$ python -q
>>> import numpy as np
>>> np.set_printoptions(precision=2, suppress=True, linewidth=100)
>>> data = np.load("layer12.npy")
>>> data
array([[ -3.99,   9.19, -10.14,  -5.77],
       [ -5.7 ,  10.67, -10.37,  -5.39],
       [ -3.83,  11.38, -11.25,  -4.51],
       [ -4.24,  11.44, -11.  ,  -4.75],
       [ -4.39,   9.94, -10.45,  -4.76],
       [ -6.8 ,   8.72,  -8.47,  -3.58],
       [ -5.41,  11.38,  -9.08,  -5.43],
       [ -3.4 ,  11.22,  -9.33,  -5.32],
       [ -4.43,  10.27, -10.81,  -4.53],
       [ -5.04,  10.48,  -8.79,  -5.96]])
>>> np.linalg.cond(data) > 100
np.False_
>>> np.argsort(-np.linalg.norm(data, axis=0).round(6), kind="stable")[:3]
array([1, 2, 3])
>>> np.round(np.linalg.norm(data, 2) / np.linalg.norm(data), 2)
np.float64(1.0)
>>> Q, evecs = np.linalg.qr(data[:, :2])[0], np.linalg.qr(data[:, 2:])[0]
>>> sigma = np.linalg.svd(Q.T @ evecs, compute_uv=False)
>>> sigma
array([1.  , 0.02])
>>> np.round(np.linalg.norm(Q @ Q.T - evecs @ evecs.T, 2), 2)
np.float64(1.0)
>>> np.degrees(np.arccos(sigma.clip(0, 1)))
array([ 4.68, 88.79])
>>> idx = data[:, 3] > np.median(data[:, 3])
>>> f = data[idx].mean(axis=0) - data[~idx].mean(axis=0)
>>> ((data - data.mean(axis=0)) @ f > 0).astype(int)
array([0, 0, 1, 1, 1, 1, 0, 0, 1, 0])
>>> f
array([-0.03, -0.24, -0.85,  1.15])
>>> M2 = np.array([[2, -1, -1, 3, 3, 0],
...     [3, -2, -1, 3, 0, 3],
...     [2, 2, -3, -1, -1, 2],
...     [2, 2, -3, 2, 3, 2],
...     [0, 3, 3, 2, -3, 1],
...     [1, -1, -3, -3, 2, 3]])
>>> W0 = np.triu(M2)
>>> W0
array([[ 2, -1, -1,  3,  3,  0],
       [ 0, -2, -1,  3,  0,  3],
       [ 0,  0, -3, -1, -1,  2],
       [ 0,  0,  0,  2,  3,  2],
       [ 0,  0,  0,  0, -3,  1],
       [ 0,  0,  0,  0,  0,  3]])
>>> Q, evecs = np.linalg.qr(W0[:, :1])[0], np.linalg.qr(W0[:, 1:])[0]
>>> sigma = np.linalg.svd(Q.T @ evecs, compute_uv=False)
>>> np.round(np.linalg.norm(Q @ Q.T - evecs @ evecs.T, 2), 2)
np.float64(1.0)
>>> sigma
array([0.83])
>>> np.degrees(np.arccos(sigma.clip(0, 1)))
array([33.9])
>>> rng = np.random.default_rng(59)
>>> idx = rng.permutation(6)
>>> M2 = W0[:, idx] * rng.choice([-1, 1], 6)
>>> M2
array([[ 1,  3, -3,  0, -2,  1],
       [ 1,  3,  0, -3,  0,  2],
       [ 3, -1,  1, -2,  0,  0],
       [ 0,  2, -3, -2,  0,  0],
       [ 0,  0,  3, -1,  0,  0],
       [ 0,  0,  0, -3,  0,  0]])
>>> U, _, Vh = np.linalg.svd(W0.T @ M2)
>>> np.round(np.linalg.lstsq(W0, M2)[0], 2) + 0
array([[ 0.,  0.,  0.,  0., -1.,  0.],
       [ 0.,  0.,  0.,  0.,  0., -1.],
       [-1.,  0.,  0.,  0.,  0.,  0.],
       [ 0.,  1.,  0.,  0.,  0.,  0.],
       [ 0.,  0., -1.,  0.,  0.,  0.],
       [ 0.,  0.,  0., -1.,  0.,  0.]])
>>> np.allclose(M2, M2.T)
False
>>> np.allclose(M2 @ M2.T, M2.T @ M2)
False
>>> round(np.abs(np.linalg.eigvals(M2)).max(), 2)
np.float64(3.95)
>>> Q, _ = np.linalg.qr(np.array([[0.6, -0.1, -1.0, -0.5],
...     [0.4, -0.7, 0.9, 0.2],
...     [0.9, 0.1, 0.4, -0.7],
...     [0.7, 0.2, 0.5, -1.5],
...     [-0.1, 0.4, -0.5, 1.7],
...     [-0.6, -0.3, -0.6, 0.7]]))
>>> J = Q @ Q.T
>>> J
array([[ 0.93, -0.04,  0.17,  0.01, -0.01,  0.18],
       [-0.04,  0.94,  0.18, -0.13, -0.07,  0.04],
       [ 0.17,  0.18,  0.42,  0.26,  0.14, -0.31],
       [ 0.01, -0.13,  0.26,  0.43, -0.25, -0.32],
       [-0.01, -0.07,  0.14, -0.25,  0.89, -0.11],
       [ 0.18,  0.04, -0.31, -0.32, -0.11,  0.39]])
>>> evals, evecs = np.linalg.eigh(J)
>>> x = np.array([-1, -1, -4, 0, 4, -2])
>>> round(x @ J @ x / (x @ x), 2), round(float(evals[0]), 2), round(evals[-1], 2)
(np.float64(0.55), -0.0, np.float64(1.0))
>>> np.round(np.linalg.eigvalsh(J[1:, 1:]), 2) + 0
array([0.  , 0.07, 1.  , 1.  , 1.  ])
>>> evecs * np.maximum(evals, 0) @ evecs.T
array([[ 0.93, -0.04,  0.17,  0.01, -0.01,  0.18],
       [-0.04,  0.94,  0.18, -0.13, -0.07,  0.04],
       [ 0.17,  0.18,  0.42,  0.26,  0.14, -0.31],
       [ 0.01, -0.13,  0.26,  0.43, -0.25, -0.32],
       [-0.01, -0.07,  0.14, -0.25,  0.89, -0.11],
       [ 0.18,  0.04, -0.31, -0.32, -0.11,  0.39]])
>>> x = np.array([4, 0, 3, 4, 5, 5])
>>> np.trace(J)
np.float64(4.0)
>>> np.linalg.eigvalsh(2 * J - np.eye(6))
array([-1., -1.,  1.,  1.,  1.,  1.])
>>> np.eye(6) - J
array([[ 0.07,  0.04, -0.17, -0.01,  0.01, -0.18],
       [ 0.04,  0.06, -0.18,  0.13,  0.07, -0.04],
       [-0.17, -0.18,  0.58, -0.26, -0.14,  0.31],
       [-0.01,  0.13, -0.26,  0.57,  0.25,  0.32],
       [ 0.01,  0.07, -0.14,  0.25,  0.11,  0.11],
       [-0.18, -0.04,  0.31,  0.32,  0.11,  0.61]])
>>> f = np.array([-2, 4, 5])
>>> M = f[np.abs(np.subtract.outer(np.arange(3), np.arange(3)))]
>>> M
array([[-2,  4,  5],
       [ 4, -2,  4],
       [ 5,  4, -2]])
>>> x = np.array([-9, -8, -1, -5, 3, -6])
>>> np.round(J @ np.ones(6), 2) + 0
array([ 1.24,  0.92,  0.86,  0.  ,  0.61, -0.12])
>>> (J @ x).argmax()
np.int64(4)
>>> np.einsum("ij,j->i", J, x)
array([-9.36, -7.08, -2.4 , -0.29,  5.  , -2.68])
>>> np.sign((J @ x).round(6))
array([-1., -1., -1., -1.,  1., -1.])
>>> J @ x
array([-9.36, -7.08, -2.4 , -0.29,  5.  , -2.68])
